$ python3 -q
>>> import numpy as np
>>> np.set_printoptions(precision=2, suppress=True, linewidth=120)
>>> def tidy(a):
...     return np.round(a, 2) + 0
... 
>>> data = np.arange(144).reshape(12, 12) + 5
>>> data
array([[  5,   6,   7,   8,   9,  10,  11,  12,  13,  14,  15,  16],
       [ 17,  18,  19,  20,  21,  22,  23,  24,  25,  26,  27,  28],
       [ 29,  30,  31,  32,  33,  34,  35,  36,  37,  38,  39,  40],
       [ 41,  42,  43,  44,  45,  46,  47,  48,  49,  50,  51,  52],
       [ 53,  54,  55,  56,  57,  58,  59,  60,  61,  62,  63,  64],
       [ 65,  66,  67,  68,  69,  70,  71,  72,  73,  74,  75,  76],
       [ 77,  78,  79,  80,  81,  82,  83,  84,  85,  86,  87,  88],
       [ 89,  90,  91,  92,  93,  94,  95,  96,  97,  98,  99, 100],
       [101, 102, 103, 104, 105, 106, 107, 108, 109, 110, 111, 112],
       [113, 114, 115, 116, 117, 118, 119, 120, 121, 122, 123, 124],
       [125, 126, 127, 128, 129, 130, 131, 132, 133, 134, 135, 136],
       [137, 138, 139, 140, 141, 142, 143, 144, 145, 146, 147, 148]])
>>> rng = np.random.default_rng(594420)
>>> z = rng.permutation(12)
>>> print(z)
[ 5  4  7  1  6  8  3  9  2  0 10 11]
>>> Y = data[z][:, z]
>>> tidy(np.sort(np.abs(np.linalg.eigvals(Y))))
array([  0.  ,   0.  ,   0.  ,   0.  ,   0.  ,   0.  ,   0.  ,   0.  ,   0.  ,   0.  ,  21.91, 939.91])
>>> np.diag(Y)
array([ 70,  57,  96,  18,  83, 109,  44, 122,  31,   5, 135, 148])
>>> Y
array([[ 70,  69,  72,  66,  71,  73,  68,  74,  67,  65,  75,  76],
       [ 58,  57,  60,  54,  59,  61,  56,  62,  55,  53,  63,  64],
       [ 94,  93,  96,  90,  95,  97,  92,  98,  91,  89,  99, 100],
       [ 22,  21,  24,  18,  23,  25,  20,  26,  19,  17,  27,  28],
       [ 82,  81,  84,  78,  83,  85,  80,  86,  79,  77,  87,  88],
       [106, 105, 108, 102, 107, 109, 104, 110, 103, 101, 111, 112],
       [ 46,  45,  48,  42,  47,  49,  44,  50,  43,  41,  51,  52],
       [118, 117, 120, 114, 119, 121, 116, 122, 115, 113, 123, 124],
       [ 34,  33,  36,  30,  35,  37,  32,  38,  31,  29,  39,  40],
       [ 10,   9,  12,   6,  11,  13,   8,  14,   7,   5,  15,  16],
       [130, 129, 132, 126, 131, 133, 128, 134, 127, 125, 135, 136],
       [142, 141, 144, 138, 143, 145, 140, 146, 139, 137, 147, 148]])
>>> np.allclose(Y, data)
False
>>> tidy(np.linalg.det(Y)), tidy(np.linalg.det(data[z]))
(np.float64(0.0), np.float64(0.0))
>>> Y = data / np.linalg.norm(data, axis=1, keepdims=True)
>>> gram = Y @ Y.T
>>> tidy(gram[2])
array([0.98, 1.  , 1.  , 1.  , 1.  , 1.  , 1.  , 1.  , 1.  , 1.  , 1.  , 1.  ])
>>> (np.abs(gram) > 0.9).astype(int)
array([[1, 1, 1, 1, 1, 1, 1, 1, 1, 1, 1, 1],
       [1, 1, 1, 1, 1, 1, 1, 1, 1, 1, 1, 1],
       [1, 1, 1, 1, 1, 1, 1, 1, 1, 1, 1, 1],
       [1, 1, 1, 1, 1, 1, 1, 1, 1, 1, 1, 1],
       [1, 1, 1, 1, 1, 1, 1, 1, 1, 1, 1, 1],
       [1, 1, 1, 1, 1, 1, 1, 1, 1, 1, 1, 1],
       [1, 1, 1, 1, 1, 1, 1, 1, 1, 1, 1, 1],
       [1, 1, 1, 1, 1, 1, 1, 1, 1, 1, 1, 1],
       [1, 1, 1, 1, 1, 1, 1, 1, 1, 1, 1, 1],
       [1, 1, 1, 1, 1, 1, 1, 1, 1, 1, 1, 1],
       [1, 1, 1, 1, 1, 1, 1, 1, 1, 1, 1, 1],
       [1, 1, 1, 1, 1, 1, 1, 1, 1, 1, 1, 1]])
>>> tidy(np.degrees(np.arccos(np.clip(gram[2, 1], -1, 1))))
np.float64(3.01)
>>> r = np.linalg.matrix_rank(data)
>>> r
np.int64(2)
>>> N = np.linalg.svd(data)[2][r:].T
>>> np.linalg.matrix_rank(data.T @ data), np.linalg.matrix_rank(data @ data.T)
(np.int64(2), np.int64(2))
>>> M = np.loadtxt("dump.csv", delimiter=",")
>>> M
array([[0., 1., 1., 0., 0., 0., 1., 0.],
       [1., 0., 1., 0., 0., 1., 0., 0.],
       [1., 1., 0., 0., 0., 0., 0., 0.],
       [0., 0., 0., 0., 0., 0., 0., 0.],
       [0., 0., 0., 0., 0., 0., 0., 0.],
       [0., 1., 0., 0., 0., 0., 0., 0.],
       [1., 0., 0., 0., 0., 0., 0., 1.],
       [0., 0., 0., 0., 0., 0., 1., 0.]])
>>> ev, vecs = np.linalg.eigh(M)
>>> x0 = np.array([3, 0, 1, 0, 1, 2, 0, 2])
>>> tidy(np.linalg.eigvalsh(M[1:, 1:]))
array([-1.41, -1.  ,  0.  ,  0.  ,  0.  ,  1.  ,  1.41])
>>> left, sig, Vh = np.linalg.svd(M)
>>> tidy(sig)
array([2.33, 1.74, 1.37, 1.1 , 0.59, 0.27, 0.  , 0.  ])
>>> Y = left[:, :6] @ np.diag(sig[:6]) @ Vh[:6]
>>> tidy(np.linalg.norm(M - Y) / np.linalg.norm(M))
np.float64(0.0)
>>> tidy(Y)
array([[0., 1., 1., 0., 0., 0., 1., 0.],
       [1., 0., 1., 0., 0., 1., 0., 0.],
       [1., 1., 0., 0., 0., 0., 0., 0.],
       [0., 0., 0., 0., 0., 0., 0., 0.],
       [0., 0., 0., 0., 0., 0., 0., 0.],
       [0., 1., 0., 0., 0., 0., 0., 0.],
       [1., 0., 0., 0., 0., 0., 0., 1.],
       [0., 0., 0., 0., 0., 0., 1., 0.]])
>>> ev, vecs = np.linalg.eigh(M)
>>> tidy(np.linalg.eigvalsh(M + 2 * np.eye(8)))
array([0.26, 0.63, 1.41, 2.  , 2.  , 2.27, 3.1 , 4.33])
>>> print(tidy(np.linalg.svd(M, compute_uv=False)))
[2.33 1.74 1.37 1.1  0.59 0.27 0.   0.  ]
>>> tidy(ev.sum()), np.trace(M)
(np.float64(0.0), np.float64(0.0))
>>> np.unique(ev.round(6) + 0, return_counts=True)[1]
array([1, 1, 1, 2, 1, 1, 1])
>>> w1 = np.array([[-4, 5],
...     [4, 3],
...     [4, -2],
...     [-1, -1],
...     [-3, 5],
...     [-1, -1],
...     [-2, 0],
...     [-1, -1]])
>>> b = np.array([2, -2])
>>> H = np.maximum(M @ w1 + b, 0)
>>> (H > 0).astype(int)
array([[1, 0],
       [1, 0],
       [1, 1],
       [1, 0],
       [1, 0],
       [1, 1],
       [0, 1],
       [0, 0]])
>>> H
array([[8., 0.],
       [1., 0.],
       [2., 6.],
       [2., 0.],
       [2., 0.],
       [6., 1.],
       [0., 2.],
       [0., 0.]])
>>> cent = np.array([[-1, 3], [4, 5]])
>>> H @ cent
array([[-8., 24.],
       [-1.,  3.],
       [22., 36.],
       [-2.,  6.],
       [-2.,  6.],
       [-2., 23.],
       [ 8., 10.],
       [ 0.,  0.]])
>>> (H @ cent).round(6).argmax(axis=1)
array([1, 1, 1, 1, 1, 1, 1, 0])
>>> r = np.linalg.matrix_rank(M)
>>> print(r)
6
>>> N = np.linalg.svd(M)[2][r:].T
>>> print(np.allclose(M @ N, 0))
True
>>> np.linalg.matrix_rank(M.T @ M), np.linalg.matrix_rank(M @ M.T)
(np.int64(6), np.int64(6))
>>> N.shape
(8, 2)
>>> print(tidy(N @ N.T))
[[0. 0. 0. 0. 0. 0. 0. 0.]
 [0. 0. 0. 0. 0. 0. 0. 0.]
 [0. 0. 0. 0. 0. 0. 0. 0.]
 [0. 0. 0. 1. 0. 0. 0. 0.]
 [0. 0. 0. 0. 1. 0. 0. 0.]
 [0. 0. 0. 0. 0. 0. 0. 0.]
 [0. 0. 0. 0. 0. 0. 0. 0.]
 [0. 0. 0. 0. 0. 0. 0. 0.]]
>>> [int(np.linalg.matrix_rank(M[:i])) for i in range(1, len(M) + 1)]
[1, 2, 3, 3, 3, 4, 5, 6]
>>> X = np.load("test17.npy")
>>> tidy(X)
array([[0.01, 0.03, 0.01, 0.02, 0.01, 0.03, 0.03, 0.02, 0.03, 0.03, 0.01, 0.02],
       [0.03, 0.16, 0.03, 0.1 , 0.03, 0.16, 0.16, 0.1 , 0.16, 0.16, 0.03, 0.1 ],
       [0.01, 0.03, 0.01, 0.02, 0.01, 0.03, 0.03, 0.02, 0.03, 0.03, 0.01, 0.02],
       [0.02, 0.1 , 0.02, 0.06, 0.02, 0.1 , 0.1 , 0.06, 0.1 , 0.1 , 0.02, 0.06],
       [0.01, 0.03, 0.01, 0.02, 0.01, 0.03, 0.03, 0.02, 0.03, 0.03, 0.01, 0.02],
       [0.03, 0.16, 0.03, 0.1 , 0.03, 0.16, 0.16, 0.1 , 0.16, 0.16, 0.03, 0.1 ],
       [0.03, 0.16, 0.03, 0.1 , 0.03, 0.16, 0.16, 0.1 , 0.16, 0.16, 0.03, 0.1 ],
       [0.02, 0.1 , 0.02, 0.06, 0.02, 0.1 , 0.1 , 0.06, 0.1 , 0.1 , 0.02, 0.06],
       [0.03, 0.16, 0.03, 0.1 , 0.03, 0.16, 0.16, 0.1 , 0.16, 0.16, 0.03, 0.1 ],
       [0.03, 0.16, 0.03, 0.1 , 0.03, 0.16, 0.16, 0.1 , 0.16, 0.16, 0.03, 0.1 ],
       [0.01, 0.03, 0.01, 0.02, 0.01, 0.03, 0.03, 0.02, 0.03, 0.03, 0.01, 0.02],
       [0.02, 0.1 , 0.02, 0.06, 0.02, 0.1 , 0.1 , 0.06, 0.1 , 0.1 , 0.02, 0.06]])
>>> # columns 0 and 2 are equal
>>> x0 = np.array([3, 2, 0, 2, 3, 0, 2, 2, 1, 3, 2, 0])
>>> h = np.maximum(X @ x0, 0)
>>> np.flatnonzero(h > 1e-9)
array([ 0,  1,  2,  3,  4,  5,  6,  7,  8,  9, 10, 11])
>>> tidy(X * (h > 1e-9)[:, None])
array([[0.01, 0.03, 0.01, 0.02, 0.01, 0.03, 0.03, 0.02, 0.03, 0.03, 0.01, 0.02],
       [0.03, 0.16, 0.03, 0.1 , 0.03, 0.16, 0.16, 0.1 , 0.16, 0.16, 0.03, 0.1 ],
       [0.01, 0.03, 0.01, 0.02, 0.01, 0.03, 0.03, 0.02, 0.03, 0.03, 0.01, 0.02],
       [0.02, 0.1 , 0.02, 0.06, 0.02, 0.1 , 0.1 , 0.06, 0.1 , 0.1 , 0.02, 0.06],
       [0.01, 0.03, 0.01, 0.02, 0.01, 0.03, 0.03, 0.02, 0.03, 0.03, 0.01, 0.02],
       [0.03, 0.16, 0.03, 0.1 , 0.03, 0.16, 0.16, 0.1 , 0.16, 0.16, 0.03, 0.1 ],
       [0.03, 0.16, 0.03, 0.1 , 0.03, 0.16, 0.16, 0.1 , 0.16, 0.16, 0.03, 0.1 ],
       [0.02, 0.1 , 0.02, 0.06, 0.02, 0.1 , 0.1 , 0.06, 0.1 , 0.1 , 0.02, 0.06],
       [0.03, 0.16, 0.03, 0.1 , 0.03, 0.16, 0.16, 0.1 , 0.16, 0.16, 0.03, 0.1 ],
       [0.03, 0.16, 0.03, 0.1 , 0.03, 0.16, 0.16, 0.1 , 0.16, 0.16, 0.03, 0.1 ],
       [0.01, 0.03, 0.01, 0.02, 0.01, 0.03, 0.03, 0.02, 0.03, 0.03, 0.01, 0.02],
       [0.02, 0.1 , 0.02, 0.06, 0.02, 0.1 , 0.1 , 0.06, 0.1 , 0.1 , 0.02, 0.06]])
>>> tidy(h)
array([0.38, 1.92, 0.38, 1.15, 0.38, 1.92, 1.92, 1.15, 1.92, 1.92, 0.38, 1.15])
>>> ev, vecs = np.linalg.eigh(X)
>>> tidy(np.linalg.eigvalsh(X + -2 * np.eye(12)))
array([-2., -2., -2., -2., -2., -2., -2., -2., -2., -2., -2., -1.])
>>> np.abs(vecs[:, -1]).round(6).argmax()
np.int64(1)
>>> tidy(np.abs(vecs[:, -1]))
array([0.08, 0.4 , 0.08, 0.24, 0.08, 0.4 , 0.4 , 0.24, 0.4 , 0.4 , 0.08, 0.24])
>>> tidy(ev)
array([0., 0., 0., 0., 0., 0., 0., 0., 0., 0., 0., 1.])
>>> tidy(vecs.T @ vecs)
array([[1., 0., 0., 0., 0., 0., 0., 0., 0., 0., 0., 0.],
       [0., 1., 0., 0., 0., 0., 0., 0., 0., 0., 0., 0.],
       [0., 0., 1., 0., 0., 0., 0., 0., 0., 0., 0., 0.],
       [0., 0., 0., 1., 0., 0., 0., 0., 0., 0., 0., 0.],
       [0., 0., 0., 0., 1., 0., 0., 0., 0., 0., 0., 0.],
       [0., 0., 0., 0., 0., 1., 0., 0., 0., 0., 0., 0.],
       [0., 0., 0., 0., 0., 0., 1., 0., 0., 0., 0., 0.],
       [0., 0., 0., 0., 0., 0., 0., 1., 0., 0., 0., 0.],
       [0., 0., 0., 0., 0., 0., 0., 0., 1., 0., 0., 0.],
       [0., 0., 0., 0., 0., 0., 0., 0., 0., 1., 0., 0.],
       [0., 0., 0., 0., 0., 0., 0., 0., 0., 0., 1., 0.],
       [0., 0., 0., 0., 0., 0., 0., 0., 0., 0., 0., 1.]])
>>> np.unique(ev.round(6) + 0, return_counts=True)[1]
array([11,  1])
>>> left, sig, Vh = np.linalg.svd(X)
>>> vecs = Vh[:(sig > 1e-8).sum()]
>>> x0 = X[8] + -3 * X[2] + rng.integers(2) * np.eye(12)[3]
>>> tidy(x0)
array([0.01, 0.06, 0.01, 1.04, 0.01, 0.06, 0.06, 0.04, 0.06, 0.06, 0.01, 0.04])
>>> tidy(vecs.T @ vecs)
array([[0.01, 0.03, 0.01, 0.02, 0.01, 0.03, 0.03, 0.02, 0.03, 0.03, 0.01, 0.02],
       [0.03, 0.16, 0.03, 0.1 , 0.03, 0.16, 0.16, 0.1 , 0.16, 0.16, 0.03, 0.1 ],
       [0.01, 0.03, 0.01, 0.02, 0.01, 0.03, 0.03, 0.02, 0.03, 0.03, 0.01, 0.02],
       [0.02, 0.1 , 0.02, 0.06, 0.02, 0.1 , 0.1 , 0.06, 0.1 , 0.1 , 0.02, 0.06],
       [0.01, 0.03, 0.01, 0.02, 0.01, 0.03, 0.03, 0.02, 0.03, 0.03, 0.01, 0.02],
       [0.03, 0.16, 0.03, 0.1 , 0.03, 0.16, 0.16, 0.1 , 0.16, 0.16, 0.03, 0.1 ],
       [0.03, 0.16, 0.03, 0.1 , 0.03, 0.16, 0.16, 0.1 , 0.16, 0.16, 0.03, 0.1 ],
       [0.02, 0.1 , 0.02, 0.06, 0.02, 0.1 , 0.1 , 0.06, 0.1 , 0.1 , 0.02, 0.06],
       [0.03, 0.16, 0.03, 0.1 , 0.03, 0.16, 0.16, 0.1 , 0.16, 0.16, 0.03, 0.1 ],
       [0.03, 0.16, 0.03, 0.1 , 0.03, 0.16, 0.16, 0.1 , 0.16, 0.16, 0.03, 0.1 ],
       [0.01, 0.03, 0.01, 0.02, 0.01, 0.03, 0.03, 0.02, 0.03, 0.03, 0.01, 0.02],
       [0.02, 0.1 , 0.02, 0.06, 0.02, 0.1 , 0.1 , 0.06, 0.1 , 0.1 , 0.02, 0.06]])
>>> np.linalg.matrix_rank(np.vstack([X, x0]))
np.int64(2)
>>> tidy(np.diag(vecs.T @ vecs))
array([0.01, 0.16, 0.01, 0.06, 0.01, 0.16, 0.16, 0.06, 0.16, 0.16, 0.01, 0.06])
>>> left, sig, Vh = np.linalg.svd(X)
>>> tidy(sig)
array([1., 0., 0., 0., 0., 0., 0., 0., 0., 0., 0., 0.])
>>> np.argmax(sig[:-1] / (sig[1:] + 1e-6)) + 1
np.int64(1)
>>> Y = left[:, :1] @ np.diag(sig[:1]) @ Vh[:1]
>>> tidy(np.abs(X - Y).max())
np.float64(0.0)
>>> print(tidy(np.linalg.norm(X - Y) / np.linalg.norm(X)))
0.0
>>> np.linalg.matrix_rank(X, rtol=0.05)
np.int64(1)
>>> tidy(np.linalg.norm(X - Y, 2)), tidy(sig[1])
(np.float64(0.0), np.float64(0.0))
>>> J = np.load("out11.npy")
>>> tidy(J)
array([[  6.02,   8.58, -11.19,  -2.83,  -5.95,  -6.69,   1.13,  -6.28,   5.24,  -2.3 ,  -1.77],
       [ -9.2 ,  -0.95,  10.05,   5.64,   2.95,  10.27,  -0.03,  -5.02,  -1.54,   0.41,   6.3 ],
       [ -7.87,  -6.18,  11.72,   4.25,   5.24,   8.77,  -0.78,   2.16,  -4.18,   1.73,   3.8 ],
       [ -6.74,  -7.83,  11.5 ,   3.36,   5.77,   7.5 ,  -1.02,   4.9 ,  -4.93,   2.13,   2.5 ],
       [ -9.06,   1.15,   8.68,   5.77,   1.85,  10.11,   0.26,  -7.45,  -0.41,  -0.12,   6.82],
       [ -8.93,   1.85,   8.15,   5.77,   1.47,   9.97,   0.35,  -8.2 ,  -0.03,  -0.3 ,   6.93],
       [  6.12,  -7.48,  -1.97,  -4.62,   2.14,  -6.85,  -1.11,  13.09,  -3.29,   1.8 ,  -6.59],
       [ -2.13,  10.22,  -3.74,   2.43,  -4.59,   2.4 ,   1.45, -13.71,   5.2 ,  -2.57,   4.54],
       [ -8.5 ,   3.4 ,   6.8 ,   5.67,   0.57,   9.49,   0.57,  -9.78,   0.85,  -0.71,   7.08],
       [ -9.13,   0.59,   9.09,   5.76,   2.16,  10.19,   0.18,  -6.82,  -0.72,   0.02,   6.7 ],
       [ -8.75,   2.62,   7.51,   5.74,   1.03,   9.76,   0.46,  -9.  ,   0.41,  -0.5 ,   7.03],
       [  3.56,  -9.56,   1.87,  -3.25,   3.87,  -4.  ,  -1.37,  13.87,  -4.69,   2.37,  -5.38],
       [  8.26,  -4.03,  -6.19,  -5.59,  -0.18,  -9.23,  -0.65,  10.38,  -1.21,   0.87,  -7.1 ],
       [  4.5 ,  -8.95,   0.55,  -3.77,   3.31,  -5.05,  -1.3 ,  13.77,  -4.26,   2.2 ,  -5.87],
       [ -8.25,  -5.41,  11.66,   4.57,   4.95,   9.19,  -0.67,   0.97,  -3.81,   1.54,   4.3 ],
       [  0.91, -10.56,   5.19,  -1.7 ,   5.09,  -1.04,  -1.49,  13.3 ,  -5.52,   2.68,  -3.77],
       [ -3.28,   9.72,  -2.26,   3.09,  -4.03,   3.68,   1.39, -13.87,   4.8 ,  -2.42,   5.22]])
>>> print(tidy(np.linalg.norm(J) ** 2 / np.linalg.norm(J, 2) ** 2))
1.59
>>> tidy(J[12] @ J[0])
np.float64(101.43)
>>> print(tidy(np.linalg.norm(J, "nuc")))
115.6
>>> r = np.linalg.matrix_rank(J)
>>> print(r)
2
>>> N = np.linalg.svd(J)[2][r:].T
>>> [int(np.linalg.matrix_rank(J[:i])) for i in range(1, len(J) + 1)]
[1, 2, 2, 2, 2, 2, 2, 2, 2, 2, 2, 2, 2, 2, 2, 2, 2]
>>> print(N.shape)
(11, 9)
>>> [int(np.linalg.matrix_rank(np.delete(J, i, axis=0))) for i in range(17)]
[2, 2, 2, 2, 2, 2, 2, 2, 2, 2, 2, 2, 2, 2, 2, 2, 2]
>>> print(np.allclose(J[:-1].T @ np.linalg.lstsq(J[:-1].T, J[-1])[0], J[-1]))
True
>>> np.abs(np.diag(np.linalg.qr(J)[1])) > 1e-9
array([ True,  True, False, False, False, False, False, False, False, False, False])
>>> np.linalg.lstsq(J[:-1].T, J[-1])[2]
np.int32(2)
